% python3 -q
>>> import numpy as np
>>> from numpy import linalg as LA
>>> np.set_printoptions(suppress=True, linewidth=140)
>>> Y = np.array([[3, 0], [0, 5]])
>>> M = np.kron(np.eye(2, dtype=int), Y)
>>> M
array([[3, 0, 0, 0],
       [0, 5, 0, 0],
       [0, 0, 3, 0],
       [0, 0, 0, 5]])
>>> # symmetric
>>> w, vecs = LA.eigh(M)
>>> x = np.array([0, 3, 3, 1])
>>> np.abs(M).sum(axis=1).max(), np.abs(w).max()
(np.int64(5), np.float64(5.0))
>>> round(float(x @ M @ x / (x @ x)), 2), w[0], w[-1]
(4.05, np.float64(3.0), np.float64(5.0))
>>> vecs * np.maximum(w, 0) @ vecs.T
array([[3., 0., 0., 0.],
       [0., 5., 0., 0.],
       [0., 0., 3., 0.],
       [0., 0., 0., 5.]])
>>> rng = np.random.default_rng(54250)
>>> labels = rng.permutation(4)
>>> labels
array([1, 0, 2, 3])
>>> Y = M[labels][:, labels]
>>> Y
array([[5, 0, 0, 0],
       [0, 3, 0, 0],
       [0, 0, 3, 0],
       [0, 0, 0, 5]])
>>> np.diag(Y)
array([5, 3, 3, 5])
>>> M.mean(axis=0)
array([0.75, 1.25, 0.75, 1.25])
>>> M - M[0]
array([[ 0,  0,  0,  0],
       [-3,  5,  0,  0],
       [-3,  0,  3,  0],
       [-3,  0,  0,  5]])
>>> np.diff(M, axis=0)
array([[-3,  5,  0,  0],
       [ 0, -5,  3,  0],
       [ 0,  0, -3,  5]])
>>> M[4]
Traceback (most recent call last):
  File "<python-input-21>", line 1, in <module>
    M[4]
    ~^^^
IndexError: index 4 is out of bounds for axis 0 with size 4
>>> M.shape
(4, 4)
>>> LA.rank(M)
Traceback (most recent call last):
  File "<python-input-23>", line 1, in <module>
    LA.rank(M)
    ^^^^^^^
AttributeError: module 'numpy.linalg' has no attribute 'rank'
>>> J = np.load("a.npy")
>>> J
array([[ 0.81, -1.44,  7.25],
       [ 1.14,  3.92,  1.19],
       [ 0.05, -5.8 ,  6.97],
       [-0.78, -0.57,  0.46],
       [ 2.35, -2.31,  7.55],
       [-1.66, -0.26,  0.6 ],
       [ 1.5 ,  2.95,  2.56],
       [ 1.83,  3.64,  1.16],
       [ 0.56,  0.01, -0.18],
       [-0.34, -2.94,  7.35],
       [ 1.28, -2.99,  6.89],
       [ 0.55,  4.16,  1.85],
       [ 2.94,  2.82,  3.62]])
>>> D = LA.norm(J[:, None] - J[None], axis=-1)
>>> D[2].round(2)
array([ 4.43, 11.36,  0.  ,  8.39,  4.22,  8.61,  9.91, 11.23,  9.23,  2.91,  3.07, 11.21,  9.69])
>>> D.shape
(13, 13)
>>> (D + 1e9 * np.eye(13)).round(6).argmin(axis=1)
array([10,  7,  9,  5, 10,  3,  7,  1,  3, 10,  4,  1,  6])
>>> D[:5, :5].round(2)
array([[ 0.  ,  8.1 ,  4.43,  7.03,  1.79],
       [ 8.1 ,  0.  , 11.36,  4.94,  8.98],
       [ 4.43, 11.36,  0.  ,  8.39,  4.22],
       [ 7.03,  4.94,  8.39,  0.  ,  7.94],
       [ 1.79,  8.98,  4.22,  7.94,  0.  ]])
>>> LA.matrix_rank(D ** 2)
np.int64(5)
>>> O, vecs = LA.qr(J[:, :2])[0], LA.qr(J[:, 2:])[0]
>>> sv = LA.svd(O.T @ vecs, compute_uv=False)
>>> np.round(np.degrees(np.arccos(sv.clip(0, 1))), 2)
array([36.24])
>>> (sv > 0.9).sum()
np.int64(0)
>>> sv.round(2)
array([0.81])
>>> Xs = J - J.mean(axis=0)
>>> vecs = LA.svd(Xs)[2][:2]
>>> Y = Xs - Xs @ vecs.T @ vecs
>>> np.round(Y.std(axis=0), 2)
array([0.63, 0.29, 0.28])
>>> Z = 3 * np.array([[-1.2, 0.2, -0.4], [0.1, -0.2, -0.9]])
>>> labels = rng.integers(0, 2, 19)
>>> data = Z[labels] + rng.normal(size=(19, 3))
>>> data.round(2) + 0
array([[-4.87,  0.38, -0.01],
       [ 0.99, -0.78, -2.52],
       [-0.39, -1.56, -0.78],
       [ 0.96, -1.96, -3.1 ],
       [-4.07,  1.38, -1.23],
       [ 0.  , -0.95, -2.42],
       [-5.04,  0.39, -0.39],
       [-0.34, -1.82, -2.3 ],
       [-2.89, -0.21, -3.2 ],
       [-3.21, -1.33, -1.62],
       [ 1.  , -1.92, -2.76],
       [ 0.53, -1.24, -0.02],
       [-0.15, -1.19, -2.9 ],
       [ 2.12, -0.65, -1.73],
       [ 0.21, -0.04, -3.42],
       [-4.39, -1.32, -1.14],
       [-3.49, -0.35, -2.46],
       [-0.06, -1.36, -4.48],
       [-0.14,  0.98, -2.27]])
>>> Y = data / LA.norm(data, axis=1, keepdims=True)
>>> gram = Y @ Y.T
>>> np.argwhere(np.triu(np.abs(gram) > 0.95, 1))
array([[ 0,  6],
       [ 1,  3],
       [ 1, 10],
       [ 3, 10],
       [ 5,  7],
       [ 5, 12],
       [ 5, 17],
       [ 7, 12],
       [ 8, 16],
       [ 9, 15],
       [ 9, 16],
       [12, 17],
       [14, 17]])
>>> round(np.degrees(np.arccos(np.clip(gram[11, 15], -1, 1))), 2)
np.float64(96.12)
